$ python -q
>>> import numpy as np
>>> np.set_printoptions(suppress=True, linewidth=160)
>>> K = np.load("arr.npy")
>>> print(K)
[[ 1  0  0]
 [ 0 -3  2]
 [ 0 -4 -3]]
>>> f = np.array([3, 1, 0])
>>> other = K + np.outer(f, np.eye(3)[0])
>>> print(np.linalg.matrix_rank(np.linalg.inv(other) - np.linalg.inv(K), tol=1e-8))
1
>>> print(np.linalg.matrix_rank(other - K))
1
>>> rng = np.random.default_rng(1437)
>>> z = rng.permutation(3)
>>> print(z)
[2 1 0]
>>> other = K[z][:, z]
>>> print(np.round(np.sort(np.abs(np.linalg.eigvals(other))), 2))
[1.   4.12 4.12]
>>> print(np.allclose(other, K))
False
>>> print(other)
[[-3 -4  0]
 [ 2 -3  0]
 [ 0  0  1]]
>>> print(np.diag(other))
[-3 -3  1]
>>> print(round(np.abs(np.linalg.eigvals(K)).max(), 2))
4.12
>>> print(round(float(np.linalg.det(K)), 2))
17.0
>>> print(np.allclose(K, K.T))
False
>>> assert K == K.T
Traceback (most recent call last):
  File "<python-input-19>", line 1, in <module>
    assert K == K.T
           ^^^^^^^^
ValueError: The truth value of an array with more than one element is ambiguous. Use a.any() or a.all()
>>> print(K @ K)
[[  1   0   0]
 [  0   1 -12]
 [  0  24   1]]
>>> K.inv()
Traceback (most recent call last):
  File "<python-input-21>", line 1, in <module>
    K.inv()
    ^^^^^
AttributeError: 'numpy.ndarray' object has no attribute 'inv'
>>> print(np.allclose(K @ K.T, K.T @ K))
False
>>> print(np.linalg.matrix_power(K, 3))
[[  1   0   0]
 [  0  45  38]
 [  0 -76  45]]
>>> W0 = np.array([[37, -3, -1], [-3, 44, 3], [-2, 1, 0]])
>>> print(W0)
[[37 -3 -1]
 [-3 44  3]
 [-2  1  0]]
>>> vec = np.array([3, 8, 0])
>>> rhs = W0 @ vec
>>> coef, lr = np.zeros(3), 1 / np.linalg.norm(W0, 2) ** 2
>>> for i in range(6):
...     coef -= lr * W0.T @ (W0 @ coef - rhs)
...     if i % 1 == 0: print(i, round(np.linalg.norm(W0 @ coef - rhs), 2))
... 
0 74.47
1 27.54
2 10.18
3 3.77
4 1.39
5 0.52
>>> print(round(float(np.linalg.cond(W0)), 2))
413.22
>>> print(coef.round(2))
[3.   7.96 0.47]
>>> hat = np.triu(np.array([[3, 2, 1], [2, 3, 3], [3, 3, 2]]), 1) + np.eye(3)
>>> other = hat @ W0 @ np.linalg.inv(hat)
>>> print(np.round(np.poly(other), 2))
[   1.  -81. 1614.  178.]
>>> print(other)
[[  29.   28. -108.]
 [  -9.   65. -183.]
 [  -2.    5.  -13.]]
>>> print(hat @ W0 - W0 @ hat)
[[  -8.   15.  -22.]
 [  -6.    9. -129.]
 [   0.    4.   -1.]]
>>> print(np.linalg.matrix_rank(other))
3
>>> print(np.trace(other), np.trace(W0))
81.0 81
>>> print(np.round(np.linalg.det(other), 2))
-178.0
>>> other = np.array([[3, 3, 0], [2, 1, 3], [0, 2, 0]])
>>> arr = other + other.T
>>> print(arr)
[[6 5 0]
 [5 2 5]
 [0 5 0]]
>>> # symmetric
>>> print(np.all(np.linalg.eigvalsh(arr) > 0))
False
>>> G = arr.T @ arr
>>> print(np.trace(G), (arr ** 2).sum())
140 140
>>> print(np.diag(G))
[61 54 25]
>>> print(np.linalg.matrix_power(arr, 4))
[[5946 4850 2550]
 [4850 4616 1790]
 [2550 1790 1350]]
>>> print(np.round(np.linalg.det(arr), 2))
-150.0
>>> print((arr - arr.T) / 2)
[[0. 0. 0.]
 [0. 0. 0.]
 [0. 0. 0.]]
>>> print(np.round(np.sort(np.abs(np.linalg.eigvals(arr))), 2))
[ 2.85  5.13 10.28]
>>> print(arr @ arr)
[[61 40 25]
 [40 54 10]
 [25 10 25]]
>>> print((arr + arr.T) / 2)
[[6. 5. 0.]
 [5. 2. 5.]
 [0. 5. 0.]]
>>> assert arr == arr.T
Traceback (most recent call last):
  File "<python-input-54>", line 1, in <module>
    assert arr == arr.T
           ^^^^^^^^^^^^
ValueError: The truth value of an array with more than one element is ambiguous. Use a.any() or a.all()
>>> f = np.array([-3, 0, -3])
>>> other = arr + np.outer(f, np.eye(3)[1])
>>> print(np.linalg.matrix_rank(np.linalg.inv(other) - np.linalg.inv(arr), tol=1e-8))
1
>>> T = np.stack([arr, 3 * arr, arr[::-1]])
>>> print(T.sum(axis=0))
[[24 25  0]
 [25 10 25]
 [ 6 25  0]]
>>> print(T.shape)
(3, 3, 3)
>>> print(np.round(np.linalg.norm(T, axis=(1, 2)), 2))
[11.83 35.5  11.83]
>>> print(np.einsum("bij,cij->bc", T, T))
[[ 140  420  104]
 [ 420 1260  312]
 [ 104  312  140]]
>>> print(np.round(np.linalg.det(T), 2))
[ -150. -4050.   150.]
>>> X = np.load("layer9.npy")
>>> print(X)
[[-19.95 -18.98  36.02]
 [ 15.     9.02 -13.01]
 [ 39.98  14.03  -8.03]]
>>> print(np.round(np.linalg.norm(X, 2) / np.linalg.norm(X), 2))
0.93
>>> W = np.array([[-5, 8], [6, 3], [8, -9]])
>>> coef = np.array([-1, 0])
>>> act = np.maximum(X @ W + coef, 0)
>>> print(np.linalg.matrix_rank(act))
2
>>> cent = np.array([[3, -5], [-1, -2]])
>>> print((act @ cent).round(6).argmax(axis=1))
[0 0 0]
>>> print(W @ cent)
[[-23   9]
 [ 15 -36]
 [ 33 -22]]
>>> M = np.loadtxt("x.csv", delimiter=",")
>>> print(M)
[[  9.15   2.81 -10.32]
 [  7.22  -3.02  -4.58]
 [-11.18   1.59   0.65]
 [  3.04   3.98  -1.78]
 [ -5.58  -0.34   4.93]
 [-18.06   0.5    2.41]
 [ -4.1   -5.28  -4.11]
 [ -6.63  -6.86  -8.81]
 [  0.29  -7.12  -4.43]
 [ -0.39   5.76   7.88]
 [  0.77  -5.21   1.6 ]
 [ 18.29  -5.94  -5.55]
 [ -0.07  11.24  -3.95]
 [ -1.99   6.43   7.81]
 [  4.48  10.93  -1.57]
 [ -1.97  10.98   5.22]
 [ 13.53   1.85   8.2 ]
 [-11.1   -1.37  -3.01]
 [  0.63   4.86  12.34]
 [ -7.48  -7.23  -7.45]
 [ -8.9   -2.99   3.56]
 [  2.82  -7.4    0.87]
 [ -3.17  16.28  17.66]
 [ -0.45   5.04   2.74]]
>>> vec = np.array([6, 5, 1])
>>> rhs = K @ vec
>>> print(rhs)
[  6 -13 -23]
>>> print(np.round(np.linalg.solve(K.T, K[2]), 2))
[ 0. -0.  1.]
>>> print(np.round(np.linalg.solve(K, K[:, 2]), 2))
[ 0. -0.  1.]
>>> A = np.array([[1, 0, 0, 0], [0, 0, 1, 0], [0, 0, 0, 1], [0, 1, 0, 0]])
>>> print(A.T @ A)
[[1 0 0 0]
 [0 1 0 0]
 [0 0 1 0]
 [0 0 0 1]]
>>> print(A @ A.T)
[[1 0 0 0]
 [0 1 0 0]
 [0 0 1 0]
 [0 0 0 1]]
>>> Q = A.astype(float).copy()
>>> for j in range(4):
...     Q[:, j] -= Q[:, :j] @ (Q[:, :j].T @ Q[:, j])
...     Q[:, j] /= np.linalg.norm(Q[:, j])
... 
>>> print(Q.T @ A)
[[1. 0. 0. 0.]
 [0. 1. 0. 0.]
 [0. 0. 1. 0.]
 [0. 0. 0. 1.]]
>>> print(Q)
[[1. 0. 0. 0.]
 [0. 0. 1. 0.]
 [0. 0. 0. 1.]
 [0. 1. 0. 0.]]
>>> print(Q.T @ Q)
[[1. 0. 0. 0.]
 [0. 1. 0. 0.]
 [0. 0. 1. 0.]
 [0. 0. 0. 1.]]
>>> print(A @ A)
[[1 0 0 0]
 [0 0 0 1]
 [0 1 0 0]
 [0 0 1 0]]
>>> A.inv()
Traceback (most recent call last):
  File "<python-input-90>", line 1, in <module>
    A.inv()
    ^^^^^
AttributeError: 'numpy.ndarray' object has no attribute 'inv'
>>> np.linalg.determinant(A)
Traceback (most recent call last):
  File "<python-input-91>", line 1, in <module>
    np.linalg.determinant(A)
    ^^^^^^^^^^^^^^^^^^^^^
AttributeError: module 'numpy.linalg' has no attribute 'determinant'
>>> print((A + A.T) / 2)
[[1.  0.  0.  0. ]
 [0.  0.  0.5 0.5]
 [0.  0.5 0.  0.5]
 [0.  0.5 0.5 0. ]]
>>> print(np.trace(A))
1
>>> print(np.round(np.sort(np.abs(np.linalg.eigvals(A))), 2))
[1. 1. 1. 1.]
>>> assert A == A.T
Traceback (most recent call last):
  File "<python-input-95>", line 1, in <module>
    assert A == A.T
           ^^^^^^^^
ValueError: The truth value of an array with more than one element is ambiguous. Use a.any() or a.all()
>>> print(A @ A)
[[1 0 0 0]
 [0 0 0 1]
 [0 1 0 0]
 [0 0 1 0]]
>>> print(np.flatnonzero(np.linalg.matrix_power((A != 0) + (A.T != 0) + np.eye(4), 4)[2]))
[1 2 3]
>>> print(np.round(np.sort(np.linalg.eigvals(A).real), 2))
[-0.5 -0.5  1.   1. ]
>>> print(np.round(np.linalg.det(A), 2))
1.0
>>> vec = np.array([1, -1, 1, 2])
>>> rhs = A @ vec
>>> coef, lr = np.zeros(4), 1 / np.linalg.norm(A, 2) ** 2
>>> for i in range(8):
...     coef -= lr * A.T @ (A @ coef - rhs)
...     if i % 2 == 0: print(i, round(np.linalg.norm(A @ coef - rhs), 2))
... 
0 0.0
2 0.0
4 0.0
6 0.0
>>> print(coef)
[ 1. -1.  1.  2.]
>>> F = np.loadtxt("mat.csv", delimiter=",")
>>> print(F)
[[ 3.  0.  0.]
 [ 0.  3. -1.]
 [ 0.  3.  5.]]
>>> # 2 blocks once reordered
>>> other = F + rng.integers(-2, 3, (3, 1)) @ rng.integers(-2, 3, (1, 3))
>>> print(other)
[[ 1.  0.  4.]
 [-2.  3.  3.]
 [ 2.  3.  1.]]
>>> print(np.linalg.matrix_rank(other - F, tol=1e-8))
1
>>> print(np.round(np.linalg.svd(other - F, compute_uv=False), 2) + 0)
[7.75 0.   0.  ]
>>> other = np.linalg.inv(F)
>>> print(other.round(2))
[[ 0.33  0.    0.  ]
 [ 0.    0.28  0.06]
 [ 0.   -0.17  0.17]]
>>> print(np.round(np.linalg.det(F) * other, 2))
[[18.  0.  0.]
 [ 0. 15.  3.]
 [ 0. -9.  9.]]
>>> print(round(float(np.linalg.slogdet(F)[0]), 2))
1.0
>>> print(round(np.linalg.det(F) * np.linalg.det(other), 2))
1.0
>>> print(np.round(F @ other, 2) + 0)
[[1. 0. 0.]
 [0. 1. 0.]
 [0. 0. 1.]]
>>> T = np.stack([F, 4 * F, F[::-1]])
>>> print(np.linalg.matrix_rank(T))
[3 3 3]
>>> print(np.linalg.matrix_rank(T.reshape(3, -1)))
2
>>> print(T.sum(axis=0))
[[15.  3.  5.]
 [ 0. 18. -6.]
 [ 3. 15. 25.]]
>>> print(np.einsum("bij,cij->bc", T, T))
[[ 53. 212.  10.]
 [212. 848.  40.]
 [ 10.  40.  53.]]
>>> other = np.array([[-2, -3], [-3, -2], [-3, -5]])
>>> m1 = np.kron(np.eye(3, dtype=int), other)
>>> print(m1)
[[-2 -3  0  0  0  0]
 [-3 -2  0  0  0  0]
 [-3 -5  0  0  0  0]
 [ 0  0 -2 -3  0  0]
 [ 0  0 -3 -2  0  0]
 [ 0  0 -3 -5  0  0]
 [ 0  0  0  0 -2 -3]
 [ 0  0  0  0 -3 -2]
 [ 0  0  0  0 -3 -5]]
>>> print(m1[7] @ m1[4])
0
>>> print(np.round(np.linalg.norm(m1, axis=0), 2))
[4.69 6.16 4.69 6.16 4.69 6.16]
>>> f = np.array([3, 0, 0])
>>> print(np.cross(m1[8, :3], m1[7, :3]))
[0 0 0]
>>> print(np.convolve(m1[8], f))
[  0   0   0   0  -9 -15   0   0]
